% python3 -q
>>> import numpy as np
>>> import numpy.linalg as la
>>> np.set_printoptions(precision=2, suppress=True, linewidth=140)
>>> tidy = lambda a: np.round(a, 2) + 0
>>> m1 = np.diag(np.array([1, 3, -3, 2, -3, -2, 2, -2]))
>>> m1
array([[ 1,  0,  0,  0,  0,  0,  0,  0],
       [ 0,  3,  0,  0,  0,  0,  0,  0],
       [ 0,  0, -3,  0,  0,  0,  0,  0],
       [ 0,  0,  0,  2,  0,  0,  0,  0],
       [ 0,  0,  0,  0, -3,  0,  0,  0],
       [ 0,  0,  0,  0,  0, -2,  0,  0],
       [ 0,  0,  0,  0,  0,  0,  2,  0],
       [ 0,  0,  0,  0,  0,  0,  0, -2]])
>>> # equal to its transpose
>>> ev, vecs = la.eigh(m1)
>>> x = np.array([-3, 3, -5, -4, 4, 0, 3, -2])
>>> x @ m1 @ x
np.int64(-45)
>>> vecs * np.maximum(ev, 0) @ vecs.T
array([[1., 0., 0., 0., 0., 0., 0., 0.],
       [0., 3., 0., 0., 0., 0., 0., 0.],
       [0., 0., 0., 0., 0., 0., 0., 0.],
       [0., 0., 0., 2., 0., 0., 0., 0.],
       [0., 0., 0., 0., 0., 0., 0., 0.],
       [0., 0., 0., 0., 0., 0., 0., 0.],
       [0., 0., 0., 0., 0., 0., 2., 0.],
       [0., 0., 0., 0., 0., 0., 0., 0.]])
>>> (np.sign(vecs[:, -1].round(6)) == np.sign(vecs[0, -1].round(6))).astype(int)
array([1, 0, 1, 1, 1, 1, 1, 1])
>>> arr = np.loadtxt("mat.csv", delimiter=",")
>>> arr
array([[ -1.57,   1.16,  -4.12,  -0.71,   1.89],
       [  3.8 ,  -1.86,   0.61,   3.75,  -9.6 ],
       [  4.47,  -1.12,   2.51,   3.4 , -10.05],
       [  1.9 ,  -1.9 ,   2.87,   3.53,  -8.1 ],
       [  3.62,  -3.4 ,   1.21,   2.92, -10.13],
       [  3.43,  -4.18,   1.52,   3.39,  -7.66],
       [ -2.25,   2.97,  -3.33,  -1.5 ,   3.48],
       [  4.7 ,  -3.57,   2.73,   3.41, -10.12],
       [ -2.85,   0.92,  -3.89,  -0.45,   5.27],
       [ -3.2 ,   2.32,  -4.08,  -2.23,   4.17],
       [ -2.67,   2.39,  -5.74,  -3.35,   3.62],
       [ -3.56,  -0.43,  -5.48,  -3.43,   3.4 ],
       [  4.17,  -3.36,   2.73,   2.05,  -7.23],
       [ -2.57,   3.05,  -6.09,  -2.68,   5.39],
       [  2.83,  -3.3 ,   1.86,   3.79,  -8.68],
       [ -2.43,   1.83,  -5.59,  -0.61,   2.35],
       [  2.98,  -2.68,   1.9 ,   3.79,  -9.84],
       [  2.76,  -1.03,   2.52,   2.3 ,  -8.97],
       [ -0.69,   2.15,  -3.19,  -3.46,   5.19],
       [  3.78,  -3.65,   3.01,   2.  ,  -9.57],
       [ -0.52,   1.87,  -3.57,  -1.08,   3.64]])
>>> gram = np.cov(arr, rowvar=False)
>>> gram.shape
(5, 5)
>>> tidy(np.corrcoef(arr.T))
array([[ 1.  , -0.87,  0.95,  0.9 , -0.95],
       [-0.87,  1.  , -0.87, -0.86,  0.9 ],
       [ 0.95, -0.87,  1.  ,  0.91, -0.95],
       [ 0.9 , -0.86,  0.91,  1.  , -0.94],
       [-0.95,  0.9 , -0.95, -0.94,  1.  ]])
>>> np.argsort(-arr.std(axis=0).round(6), kind="stable")
array([4, 2, 0, 3, 1])
>>> np.median(arr, axis=0)
array([ 1.9 , -1.03,  0.61,  2.  , -7.23])
>>> np.argwhere(np.triu(np.abs(np.corrcoef(arr.T)) > 0.8, 1))
array([[0, 1],
       [0, 2],
       [0, 3],
       [0, 4],
       [1, 2],
       [1, 3],
       [1, 4],
       [2, 3],
       [2, 4],
       [3, 4]])
>>> lab = arr[:, 4] > np.median(arr[:, 4])
>>> r0 = arr[lab].mean(axis=0) - arr[~lab].mean(axis=0)
>>> tidy(r0)
array([-5.73,  4.55, -6.64, -5.07, 12.93])
>>> ((arr - arr.mean(axis=0)) @ r0 > 0).astype(int)
array([1, 0, 0, 0, 0, 0, 1, 0, 1, 1, 1, 1, 0, 1, 0, 1, 0, 0, 1, 0, 1])
>>> Ac = arr - arr.mean(axis=0)
>>> U, s, vt = la.svd(Ac, full_matrices=False)
>>> (np.sign(U[:, 0]) == np.sign(U[0, 0])).astype(int)
array([1, 0, 0, 0, 0, 0, 1, 0, 1, 1, 1, 1, 0, 1, 0, 1, 0, 0, 1, 0, 1])
>>> np.abs(vt[0]).argmax()
np.int64(4)
>>> tidy(Ac.mean(axis=0))
array([0., 0., 0., 0., 0.])
>>> T = np.stack([arr, 4 * arr, arr[::-1]])
>>> (T @ arr.T).shape
(3, 21, 21)
>>> tidy(np.einsum("bij,cij->bc", T, T))
array([[ 1849.97,  7399.9 ,   234.74],
       [ 7399.9 , 29599.59,   938.94],
       [  234.74,   938.94,  1849.97]])
>>> la.matrix_rank(T.reshape(3, -1))
np.int64(2)
>>> J = np.loadtxt("data.csv", delimiter=",")
>>> J
array([[ 5., -3., -5.],
       [ 0.,  0.,  0.],
       [ 4.,  4.,  4.],
       [ 9.,  1., -1.],
       [ 0.,  0.,  0.],
       [ 5., -3., -5.],
       [ 0.,  0.,  0.],
       [ 0.,  0.,  0.],
       [ 0.,  0.,  0.],
       [ 0.,  0.,  0.],
       [ 0.,  0.,  0.],
       [ 0.,  0.,  0.],
       [ 5., -3., -5.],
       [ 0.,  0.,  0.],
       [ 0.,  0.,  0.],
       [ 0.,  3., -2.],
       [ 4.,  4.,  4.],
       [ 4.,  7.,  2.],
       [ 5., -3., -5.],
       [ 5., -3., -5.],
       [ 0.,  0.,  0.],
       [ 0.,  0.,  0.],
       [ 0.,  0.,  0.],
       [ 0.,  3., -2.],
       [ 0.,  0.,  0.],
       [ 0.,  0.,  0.],
       [ 9.,  1., -1.],
       [ 4.,  7.,  2.],
       [ 0.,  0.,  0.],
       [ 0.,  3., -2.],
       [ 5., -3., -5.],
       [ 0.,  0.,  0.],
       [ 0.,  3., -2.],
       [ 4.,  7.,  2.],
       [ 0.,  0.,  0.],
       [ 4.,  4.,  4.],
       [ 0.,  0.,  0.],
       [ 4.,  4.,  4.],
       [ 0.,  3., -2.],
       [ 4.,  4.,  4.],
       [ 0.,  3., -2.],
       [ 5., -3., -5.],
       [ 0.,  0.,  0.],
       [ 4.,  4.,  4.],
       [ 5., -3., -5.]])
>>> # row 4 repeats row 1
>>> d = la.norm(J[:, None] - J[None], axis=-1)
>>> (d + 1e9 * np.eye(45)).round(6).argmin(axis=1)
array([ 5,  4, 16, 26,  1,  0,  1,  1,  1,  1,  1,  1,  0,  1,  1, 23,  2, 27,  0,  0,  1,  1,  1, 15,  1,  1,  3, 17,  1, 15,  0,  1, 15,
       17,  1,  2,  1,  2, 15,  2, 15,  0,  1,  2,  0])
>>> tidy(la.norm(J, axis=1))
array([7.68, 0.  , 6.93, 9.11, 0.  , 7.68, 0.  , 0.  , 0.  , 0.  , 0.  , 0.  , 7.68, 0.  , 0.  , 3.61, 6.93, 8.31, 7.68, 7.68, 0.  , 0.  ,
       0.  , 3.61, 0.  , 0.  , 9.11, 8.31, 0.  , 3.61, 7.68, 0.  , 3.61, 8.31, 0.  , 6.93, 0.  , 6.93, 3.61, 6.93, 3.61, 7.68, 0.  , 6.93,
       7.68])
>>> la.matrix_rank(d ** 2)
np.int64(5)
